$ python -q
>>> import numpy as np
>>> np.set_printoptions(precision=2, suppress=True, linewidth=100, sign=" ")
>>> def tidy(a):
...     return np.round(a, 2) + 0
... 
>>> f = np.array([-1, 1, 0, 8])
>>> g = np.array([2, 3, 3, 1])
>>> J = f[:, None] + g[None, :]
>>> J
array([[  1,   2,   2,   0],
       [  3,   4,   4,   2],
       [  2,   3,   3,   1],
       [ 10,  11,  11,   9]])
>>> Y = J / np.linalg.norm(J, axis=1, keepdims=True)
>>> gram = Y @ Y.T
>>> tidy(gram)
array([[ 1.  ,  0.94,  0.97,  0.88],
       [ 0.94,  1.  ,  0.99,  0.99],
       [ 0.97,  0.99,  1.  ,  0.96],
       [ 0.88,  0.99,  0.96,  1.  ]])
>>> (gram - 2 * np.eye(4)).round(6).argmax(axis=1)
array([ 2,  2,  1,  1])
>>> (np.abs(gram) > 0.9).astype(int)
array([[ 1,  1,  1,  0],
       [ 1,  1,  1,  1],
       [ 1,  1,  1,  1],
       [ 0,  1,  1,  1]])
>>> np.allclose(J[:-1].T @ np.linalg.lstsq(J[:-1].T, J[-1])[0], J[-1])
True
>>> np.linalg.lstsq(J[:-1].T, J[-1])[2]
np.int32(2)
>>> tidy(np.trace(np.linalg.pinv(J) @ J))
np.float64(2.0)
>>> np.unique(J.round(6), axis=0).shape
(4, 4)
>>> w1 = np.array([[3, -2], [0, 1], [2, -2], [-1, -1]])
>>> coef = np.array([0, -2])
>>> act = np.maximum(J @ w1 + coef, 0)
>>> (act > 0).astype(int)
array([[ 1,  0],
       [ 1,  0],
       [ 1,  0],
       [ 1,  0]])
>>> (act > 0).mean(axis=0)
array([ 1.,  0.])
>>> act
array([[  7,   0],
       [ 15,   0],
       [ 11,   0],
       [ 43,   0]])
>>> cent = np.array([[0, -3, 5], [-4, 5, 0]])
>>> print((act @ cent).round(6).argmax(axis=1))
[ 2  2  2  2]
>>> w1 @ cent
array([[  8, -19,  15],
       [ -4,   5,   0],
       [  8, -16,  10],
       [  4,  -2,  -5]])
>>> act @ cent
array([[   0,  -21,   35],
       [   0,  -45,   75],
       [   0,  -33,   55],
       [   0, -129,  215]])
